% ipython --no-banner

In [1]: import numpy as np

In [2]: import numpy.linalg as la

In [3]: np.set_printoptions(suppress=True, linewidth=120)

In [4]: F = np.load("arr.npy")

In [5]: F
Out[5]: 
array([[0, 0, 0, 0, 1, 0],
       [0, 0, 1, 0, 0, 1],
       [0, 1, 0, 1, 0, 0],
       [0, 0, 1, 0, 1, 1],
       [1, 0, 0, 1, 0, 0],
       [0, 1, 0, 1, 0, 0]])

In [6]: rk = la.matrix_rank(F)

In [7]: rk
Out[7]: np.int64(4)

In [8]: ns = la.svd(F)[2][rk:].T

In [9]: np.round(F @ ns, 2) + 0
Out[9]: 
array([[0., 0.],
       [0., 0.],
       [0., 0.],
       [0., 0.],
       [0., 0.],
       [0., 0.]])

In [10]: [int(la.matrix_rank(F[:i])) for i in range(1, len(F) + 1)]
Out[10]: [1, 2, 3, 3, 4, 4]

In [11]: [int(la.matrix_rank(F[:, :j + 1])) for j in range(6)]
Out[11]: [1, 2, 3, 3, 4, 4]

In [12]: la.matrix_rank(F.T @ F), la.matrix_rank(F @ F.T)
Out[12]: (np.int64(4), np.int64(4))

In [13]: np.round(ns @ ns.T, 2) + 0
Out[13]: 
array([[ 0.33,  0.33,  0.  , -0.33,  0.  ,  0.  ],
       [ 0.33,  0.33,  0.  , -0.33,  0.  ,  0.  ],
       [ 0.  ,  0.  ,  0.5 ,  0.  ,  0.  , -0.5 ],
       [-0.33, -0.33,  0.  ,  0.33,  0.  ,  0.  ],
       [ 0.  ,  0.  ,  0.  ,  0.  ,  0.  ,  0.  ],
       [ 0.  ,  0.  , -0.5 ,  0.  ,  0.  ,  0.5 ]])

In [14]: np.trace(F @ F @ F) // 6
Out[14]: np.int64(0)

In [15]: L = np.diag(F.sum(axis=1)) - F

In [16]: np.round(la.eigvalsh(L), 2) + 0
Out[16]: array([0.  , 0.44, 2.  , 2.  , 3.  , 4.56])

In [17]: (la.eigvalsh(L) < 1e-8).sum()
Out[17]: np.int64(1)

In [18]: la.matrix_rank(F, rtol=0.1)
Out[18]: np.int64(4)

In [19]: [round(float(x), 2) for x in la.svd(F, compute_uv=False)[:3]]
Out[19]: [2.18, 2.18, 1.13]

In [20]: la.cond(F) > 100
Out[20]: np.True_

In [21]: np.round(la.norm(F, 2) / la.norm(F), 2)
Out[21]: np.float64(0.63)

In [22]: E = np.load("mat.npy")

In [23]: E
Out[23]: 
array([[6., 1., 1.],
       [1., 6., 1.],
       [1., 1., 6.]])

In [24]: r0 = np.array([1, 3, 2])

In [25]: A2 = E + np.outer(r0, np.eye(3)[1])

In [26]: la.matrix_rank(la.inv(A2) - la.inv(E), tol=1e-8)
Out[26]: np.int64(1)

In [27]: la.matrix_rank(A2 - E)
Out[27]: np.int64(1)

In [28]: ev, evecs = la.eigh(E)

In [29]: np.round(evecs @ np.diag(ev) @ evecs.T, 2)
Out[29]: 
array([[6., 1., 1.],
       [1., 6., 1.],
       [1., 1., 6.]])

In [30]: np.round(evecs.T @ evecs, 2) + 0
Out[30]: 
array([[1., 0., 0.],
       [0., 1., 0.],
       [0., 0., 1.]])

In [31]: (ev > 1e-8).sum(), (ev < -1e-8).sum()
Out[31]: (np.int64(3), np.int64(0))

In [32]: np.round(np.abs(evecs[:, -1]), 2)
Out[32]: array([0.58, 0.58, 0.58])

In [33]: np.round(la.svd(E, compute_uv=False), 2)
Out[33]: array([8., 5., 5.])

In [34]: np.abs(evecs[:, -1]).round(6).argmax()
Out[34]: np.int64(0)

In [35]: ev.round(2)
Out[35]: array([5., 5., 8.])

In [36]: ev, evecs = la.eigh(E)

In [37]: x0 = np.array([-2, 2, 2])

In [38]: np.abs(E).sum(axis=1).max(), round(float(np.abs(ev).max()), 2)
Out[38]: (np.float64(8.0), 8.0)

In [39]: round(x0 @ E @ x0 / (x0 @ x0), 2), round(ev[0], 2), np.round(ev[-1], 2)
Out[39]: (np.float64(5.33), np.float64(5.0), np.float64(8.0))

In [40]: np.round(evecs * np.sqrt(ev) @ evecs.T, 2)
Out[40]: 
array([[2.43, 0.2 , 0.2 ],
       [0.2 , 2.43, 0.2 ],
       [0.2 , 0.2 , 2.43]])

In [41]: x0 @ E @ x0
Out[41]: np.float64(64.0)

In [42]: np.round(la.eigvalsh(E[1:, 1:]), 2)
Out[42]: array([5., 7.])

In [43]: np.round(evecs * np.abs(ev) @ evecs.T, 2)
Out[43]: 
array([[6., 1., 1.],
       [1., 6., 1.],
       [1., 1., 6.]])

In [44]: (np.sign(evecs[:, -1].round(6)) == np.sign(evecs[0, -1].round(6))).astype(int)
Out[44]: array([1, 1, 1])

In [45]: np.round(la.eigvals(E), 2)
Out[45]: array([5., 8., 5.])

In [46]: np.round(np.poly(E), 2)
Out[46]: array([   1.,  -18.,  105., -200.])

In [47]: round(float(la.det(E.T)), 2)
Out[47]: 200.0

In [48]: np.kron(np.eye(2, dtype=int), E)
Out[48]: 
array([[6., 1., 1., 0., 0., 0.],
       [1., 6., 1., 0., 0., 0.],
       [1., 1., 6., 0., 0., 0.],
       [0., 0., 0., 6., 1., 1.],
       [0., 0., 0., 1., 6., 1.],
       [0., 0., 0., 1., 1., 6.]])

In [49]: np.round(la.det(E[::-1]), 2)
Out[49]: np.float64(-200.0)

In [50]: np.einsum("ii->", E)
Out[50]: np.float64(18.0)

In [51]: round(float(la.det(2 * E)), 2), round(float(la.det(E)), 2)
Out[51]: (1600.0, 200.0)

In [52]: rng = np.random.default_rng(55538)

In [53]: labels = rng.permutation(3)

In [54]: labels
Out[54]: array([0, 1, 2])

In [55]: A2 = E[labels][:, labels]

In [56]: A2
Out[56]: 
array([[6., 1., 1.],
       [1., 6., 1.],
       [1., 1., 6.]])

In [57]: np.diag(A2)
Out[57]: array([6., 6., 6.])

In [58]: np.trace(A2)
Out[58]: np.float64(18.0)

In [59]: mat = np.loadtxt("data.csv", delimiter=",")

In [60]: mat
Out[60]: 
array([[ -5.75,   9.94,   3.33,  -8.07, -33.28],
       [ 15.28,  17.56,  36.24,  26.99,   1.85],
       [ 17.18,  19.17,  35.65,  28.69,   0.97],
       [  9.35, -12.53, -14.36,  10.12,  11.69],
       [ 15.79,  17.23,  35.46,  28.62,  -0.26],
       [ 15.94,  18.51,  35.76,  26.93,   0.19],
       [ 16.27,  17.91,  34.58,  28.09,   1.42],
       [ 12.01, -13.09, -15.46,   8.6 ,  11.56],
       [ -6.47,   9.59,   2.9 ,  -7.63, -33.23],
       [ 16.56,  18.67,  35.95,  28.64,  -1.29],
       [ 10.65, -11.03, -16.65,   8.84,  11.83],
       [ -8.52,  10.53,   4.41,  -6.57, -35.3 ],
       [ -7.29,   8.94,   3.72,  -4.16, -33.69]])

In [61]: A2 = np.c_[mat[:, :1] @ np.array([[2]]), np.array([-8, 0, 1, 1, -9, -7, -8, 6, 8, 9, -4, 2, -3])]

In [62]: A2
Out[62]: 
array([[-11.5 ,  -8.  ],
       [ 30.56,   0.  ],
       [ 34.36,   1.  ],
       [ 18.7 ,   1.  ],
       [ 31.58,  -9.  ],
       [ 31.88,  -7.  ],
       [ 32.54,  -8.  ],
       [ 24.02,   6.  ],
       [-12.94,   8.  ],
       [ 33.12,   9.  ],
       [ 21.3 ,  -4.  ],
       [-17.04,   2.  ],
       [-14.58,  -3.  ]])

In [63]: np.round(la.norm(A2 - mat @ la.lstsq(mat, A2)[0], axis=0), 2) + 0
Out[63]: array([ 0.  , 20.52])

In [64]: la.matrix_rank(np.c_[mat, A2])
Out[64]: np.int64(6)

In [65]: np.round(la.norm(la.qr(mat)[0].T @ A2, axis=0) ** 2 / ((A2 ** 2).sum(axis=0) + 1e-12), 2)
Out[65]: array([1. , 0.1])

In [66]: np.round(la.lstsq(mat, A2[:, 0])[0], 2) + 0
Out[66]: array([2., 0., 0., 0., 0.])

In [67]: D = la.norm(mat[:, None] - mat[None], axis=-1)

In [68]: D[6].round(2)
Out[68]: array([63.53,  2.29,  2.03, 61.63,  2.14,  2.17,  0.  , 62.97, 63.77,  3.19, 63.03, 64.26, 62.13])

In [69]: np.round(la.norm(mat, axis=1), 2)
Out[69]: array([36.27, 50.86, 52.51, 26.26, 51.21, 51.  , 50.72, 27.61, 36.12, 52.32, 27.03, 38.63, 36.04])

In [70]: D[6].round(6).argsort(kind="stable")[:4]
Out[70]: array([6, 2, 4, 5])

In [71]: (D + 1e9 * np.eye(13)).round(6).argmin(axis=1)
Out[71]: array([ 8,  5,  6, 10,  9,  1,  2, 10,  0,  4,  7,  8, 11])

In [72]: D.shape
Out[72]: (13, 13)

In [73]: x0 = np.array([2, 3, 1, 3, -2])

In [74]: rhs = mat @ x0

In [75]: beta, lr = np.zeros(5), 1 / la.norm(mat, 2) ** 2

In [76]: for i in range(5):
    ...:     beta -= lr * mat.T @ (mat @ beta - rhs)
    ...:     if i % 1 == 0: print(i, round(la.norm(mat @ beta - rhs), 2))
    ...: 
0 87.15
1 68.93
2 59.89
3 54.87
4 51.51

In [77]: beta.round(2)
Out[77]: array([ 1.07,  1.74,  2.8 ,  2.01, -1.35])

In [78]: round(la.cond(mat), 2)
Out[78]: np.float64(55.61)

In [79]: A2 = np.array([[-2, 2], [-2, -2]])

In [80]: W0 = np.kron(np.eye(2, dtype=int), A2)

In [81]: W0
Out[81]: 
array([[-2,  2,  0,  0],
       [-2, -2,  0,  0],
       [ 0,  0, -2,  2],
       [ 0,  0, -2, -2]])

In [82]: labels = rng.permutation(4)

In [83]: A2 = W0[:, labels] * rng.choice([-1, 1], 4)

In [84]: A2
Out[84]: 
array([[-2,  0,  2,  0],
       [ 2,  0,  2,  0],
       [ 0,  2,  0,  2],
       [ 0, -2,  0,  2]])

In [85]: U, _, VT = la.svd(W0.T @ A2)

In [86]: np.round(la.lstsq(W0, A2)[0], 2) + 0
Out[86]: 
array([[ 0.,  0., -1.,  0.],
       [-1.,  0.,  0.,  0.],
       [ 0.,  0.,  0., -1.],
       [ 0.,  1.,  0.,  0.]])

In [87]: labels
Out[87]: array([1, 3, 0, 2])

In [88]: P = np.triu(np.array([[2, -1, 3, 0], [-1, 0, 1, -2], [1, 1, 1, -1], [-3, -3, -3, -2]]), 1) + np.eye(4)

In [89]: A2 = P @ W0 @ la.inv(P)

In [90]: P @ W0 - W0 @ P
Out[90]: 
array([[ 2.,  0., -2., 10.],
       [ 0., -2., 10.,  2.],
       [ 0.,  0.,  2.,  0.],
       [ 0.,  0.,  0., -2.]])

In [91]: np.round(np.poly(A2), 2)
Out[91]: array([ 1.,  8., 32., 64., 64.])

In [92]: la.matrix_rank(A2)
Out[92]: np.int64(4)

In [93]: A = np.load("case4.npy")

In [94]: A
Out[94]: 
array([[ 0,  1,  4,  0, -3,  0,  0,  8,  0],
       [ 0,  0,  0,  0,  0,  0,  0,  5,  0],
       [ 0,  2,  5,  0,  0,  0,  7,  0,  0],
       [ 0, -3,  0,  0,  0,  0,  0,  0,  0],
       [ 0,  0,  5,  0,  0,  0,  0, -5,  0],
       [ 0,  0,  0,  0, -4,  0,  0,  0,  0]])

In [95]: rk = la.matrix_rank(A)

In [96]: rk
Out[96]: np.int64(5)

In [97]: ns = la.svd(A)[2][rk:].T

In [98]: ns.shape
Out[98]: (9, 4)

In [99]: np.allclose(A @ ns, 0)
Out[99]: True

In [100]: la.matrix_rank(A.T @ A), la.matrix_rank(A @ A.T)
Out[100]: (np.int64(5), np.int64(5))

In [101]: np.unique(A.round(6), axis=0).shape
Out[101]: (6, 9)

In [102]: np.abs(np.diag(la.qr(A)[1])) > 1e-9
Out[102]: array([False,  True,  True, False,  True, False])

In [103]: np.allclose(A[:-1].T @ la.lstsq(A[:-1].T, A[-1])[0], A[-1])
Out[103]: True

In [104]: A2 = np.array([[1, 1], [1, -1]])

In [105]: feats = np.kron(A2, np.kron(A2, A2))[rng.permutation(8)][:4]

In [106]: feats
Out[106]: 
array([[ 1, -1, -1,  1, -1,  1,  1, -1],
       [ 1,  1,  1,  1,  1,  1,  1,  1],
       [ 1,  1, -1, -1, -1, -1,  1,  1],
       [ 1,  1, -1, -1,  1,  1, -1, -1]])

In [107]: U, s, VT = la.svd(feats, full_matrices=False)

In [108]: np.round(U.T @ U, 2) + 0
Out[108]: 
array([[1., 0., 0., 0.],
       [0., 1., 0., 0.],
       [0., 0., 1., 0.],
       [0., 0., 0., 1.]])

In [109]: np.round(s / s[0], 2)
Out[109]: array([1., 1., 1., 1.])

In [110]: np.round(np.cumsum(s ** 2) / np.sum(s ** 2), 2)
Out[110]: array([0.25, 0.5 , 0.75, 1.  ])

In [111]: C2 = feats.T @ feats

In [112]: (feats @ feats.T).shape
Out[112]: (4, 4)

In [113]: np.allclose(C2, C2.T)
Out[113]: True

In [114]: t3 = np.stack([feats, 4 * feats, feats[::-1]])

In [115]: la.matrix_rank(t3.reshape(3, -1))
Out[115]: np.int64(2)

In [116]: t3.sum(axis=0)
Out[116]: 
array([[ 6, -4, -6,  4, -4,  6,  4, -6],
       [ 6,  6,  4,  4,  4,  4,  6,  6],
       [ 6,  6, -4, -4, -4, -4,  6,  6],
       [ 6,  4, -6, -4,  4,  6, -4, -6]])

In [117]: np.einsum("bij,cij->bc", t3, t3)
Out[117]: 
array([[ 32, 128,   0],
       [128, 512,   0],
       [  0,   0,  32]])
